>>> import numpy as np
>>> np.set_printoptions(suppress=True, linewidth=200)
>>> def tidy(a):
...     return np.round(a, 2) + 0
... 
>>> J = np.loadtxt("w.csv", delimiter=",")
>>> print(J)
[[ 0.  0.  0.  0.  0.]
 [ 0.  5.  0.  0.  0.]
 [ 0.  0.  2.  0.  0.]
 [ 0.  0.  0. -5.  0.]
 [ 0.  0.  0.  0.  8.]]
>>> print(tidy(np.sort(np.linalg.eigvals(J))))
[-5.  0.  2.  5.  8.]
>>> print(J @ J)
[[ 0.  0.  0.  0.  0.]
 [ 0. 25.  0.  0.  0.]
 [ 0.  0.  4.  0.  0.]
 [ 0.  0.  0. 25.  0.]
 [ 0.  0.  0.  0. 64.]]
>>> print([int(np.linalg.matrix_rank(np.linalg.matrix_power(J, p))) for p in range(1, 6)])
[4, 4, 4, 4, 4]
>>> K = np.minimum.outer(np.arange(1, 13), np.arange(1, 13)) * 5
>>> print(K)
[[ 5  5  5  5  5  5  5  5  5  5  5  5]
 [ 5 10 10 10 10 10 10 10 10 10 10 10]
 [ 5 10 15 15 15 15 15 15 15 15 15 15]
 [ 5 10 15 20 20 20 20 20 20 20 20 20]
 [ 5 10 15 20 25 25 25 25 25 25 25 25]
 [ 5 10 15 20 25 30 30 30 30 30 30 30]
 [ 5 10 15 20 25 30 35 35 35 35 35 35]
 [ 5 10 15 20 25 30 35 40 40 40 40 40]
 [ 5 10 15 20 25 30 35 40 45 45 45 45]
 [ 5 10 15 20 25 30 35 40 45 50 50 50]
 [ 5 10 15 20 25 30 35 40 45 50 55 55]
 [ 5 10 15 20 25 30 35 40 45 50 55 60]]
>>> x0 = np.ones(12)
>>> for _ in range(3):
...     x0 = K @ x0
...     x0 /= np.linalg.norm(x0)
...     print(round(x0 @ K @ x0, 2))
... 
316.64
317.04
317.05
>>> print(tidy(x0))
[0.05 0.1  0.15 0.19 0.24 0.27 0.31 0.34 0.36 0.38 0.39 0.4 ]
>>> W1 = np.array([[0, 0, 1, 1, 2, 2],
...     [0, 0, 3, 1, 2, 0],
...     [1, 1, 1, 0, 1, 1],
...     [0, 2, 1, 0, 0, 0],
...     [0, 1, 2, 1, 2, 3]])
>>> b = np.array([3, 2, 1, 5, 5, 5])
>>> act = np.maximum(J @ W1 + b, 0)
>>> print(np.linalg.matrix_rank(act))
5
>>> print(act)
[[ 3.  2.  1.  5.  5.  5.]
 [ 3.  2. 16. 10. 15.  5.]
 [ 5.  4.  3.  5.  7.  7.]
 [ 3.  0.  0.  5.  5.  5.]
 [ 3. 10. 17. 13. 21. 29.]]
>>> C = np.array([[-7, 1], [2, 9], [3, -3], [-3, 6], [-3, -2], [-4, -5]])
>>> print(act @ C)
[[ -64.   13.]
 [ -64.  -22.]
 [ -82.   13.]
 [ -71.   -2.]
 [-168.  -67.]]
